% python3 -q
>>> import numpy as np
>>> np.set_printoptions(precision=2, suppress=True, linewidth=200)
>>> def tidy(a):
...     return np.round(a, 2) + 0
... 
>>> sigma = 20 * 0.9 ** np.arange(8)
>>> q, _ = np.linalg.qr(np.array([[0.1, -0.5, 0.5, 0.1, 0.7, -0.6, -1.0, 1.7],
...     [-0.1, -2.5, 0.7, 2.3, -1.6, -1.4, -1.1, 0.7],
...     [-0.2, 0.3, -1.9, 1.3, 0.4, 0.3, 1.1, 0.3],
...     [1.0, 0.1, -0.1, -0.5, -0.6, 0.4, -0.8, -0.3],
...     [-0.1, -0.5, -0.5, 0.3, -1.3, 0.0, 1.2, 1.4],
...     [0.2, -1.8, -0.8, 0.1, -0.5, -1.0, 0.1, 0.2],
...     [1.0, -0.1, -1.3, -1.0, 0.0, 2.4, -0.5, 0.0],
...     [-0.6, 1.0, 0.6, 1.9, 0.3, 0.0, -0.7, 0.8]]))
>>> rng = np.random.default_rng(875)
>>> W0 = rng.normal(size=(39, 8)) * sigma @ q
>>> print(tidy(W0))
[[ -6.14  -5.31 -23.6  -21.52 -31.03  -4.11 -14.45 -36.42]
 [ -3.39   4.66  -4.88  20.55 -12.36  -7.91 -20.79  10.15]
 [  0.08   5.86  -2.43   8.27  29.88 -13.     4.05   9.08]
 [  3.9   21.14   6.88 -19.47 -14.39 -13.95  -0.84  10.81]
 [ 13.28   0.66   7.56  16.14  17.31   2.69 -11.48   4.63]
 [ -0.42   8.04  36.35  -4.87   7.75 -11.54   6.52  17.25]
 [ 18.33   2.06  -6.56 -13.9   -4.74 -25.27  17.6   -6.11]
 [-17.92   7.69  -6.98  11.27   7.34   5.25   0.52  17.4 ]
 [ -6.7    7.62  -2.32   8.38 -31.59 -10.81 -18.93 -45.41]
 [ 24.95 -13.71  16.31  39.22  -6.94   6.11 -13.18   9.96]
 [  2.37  -5.9    0.81 -23.58   2.63  19.46  18.18  -0.57]
 [-13.38  -5.01  13.41  -9.97  -8.23 -12.4   30.33  16.67]
 [  6.09  22.39  -5.56 -11.27   2.34 -16.97  15.78  -2.89]
 [  7.44   7.32  10.31  22.72 -25.51 -20.49 -23.85   0.58]
 [ -5.85  19.88 -14.28  -3.87 -17.74   5.42   6.01   9.56]
 [-10.36  31.73 -15.71   3.59 -11.25 -26.62 -10.75   6.58]
 [ 11.53   3.7  -13.22   5.15  -1.36  -4.83   2.11  14.3 ]
 [-23.77  -4.88   5.06   0.6   25.44   4.15   2.78  26.19]
 [  1.6   -1.77   3.52 -33.    12.23   1.48  12.42 -31.66]
 [-19.22  -8.94  19.66  -9.26  19.72 -13.52  -1.71  34.63]
 [  0.36   6.43  -0.17  22.6  -35.9   -0.91   1.5   13.26]
 [ 11.23 -32.79  -7.88 -12.88  -1.46   1.67  -5.14   0.08]
 [  0.26  13.53  16.35  25.47  -4.52  -5.13   3.49   9.06]
 [ -2.15 -10.13  -7.72  -5.82 -16.07   4.45   4.65   6.36]
 [ 12.49  24.06 -17.67  23.39  21.48   4.8   13.38  -3.09]
 [  0.82  -6.96   7.44  -7.44   9.85   6.88 -29.46 -42.12]
 [  8.85  15.62  12.72  18.59   7.19   3.03  -9.84   4.85]
 [ -3.2  -17.36  -6.61  17.53   6.29   0.78 -14.76 -17.53]
 [ 12.37 -40.09  13.85 -13.    -8.35  -0.62  -8.37   8.12]
 [-26.3    7.57  -4.11  -8.27  17.25 -13.49   6.12  10.57]
 [ 14.48  21.04   9.62  20.2    8.84  19.91  -4.85   9.37]
 [ -3.52   3.45 -30.82  -1.75   3.5  -19.49  -7.73  22.86]
 [ -2.14  11.97  -7.    11.84  -8.19 -33.66  -1.02 -16.32]
 [  0.56 -14.15   8.77 -16.86  -4.52  19.25   4.52  23.51]
 [ 10.62 -24.87   6.37 -12.55 -19.04   9.01   5.7   -0.05]
 [-17.06 -18.02   7.79 -10.16  -0.41  15.92  15.96   2.99]
 [ 16.31 -15.47  -5.84   3.29   9.5   20.4   -8.96   9.25]
 [  0.55 -16.64  13.77 -14.84 -13.24 -13.19 -15.43  -7.6 ]
 [ 13.63   8.15   5.72  -3.33 -19.49  -1.11   1.33   7.21]]
>>> idx = W0[:, 2] > np.median(W0[:, 2])
>>> f = W0[idx].mean(axis=0) - W0[~idx].mean(axis=0)
>>> print(((W0 - W0.mean(axis=0)) @ f > 0).astype(int))
[0 0 0 0 1 1 0 0 0 1 1 1 0 0 0 0 0 1 1 1 0 1 1 0 0 1 1 0 1 0 1 0 0 1 1 1 1 1 1]
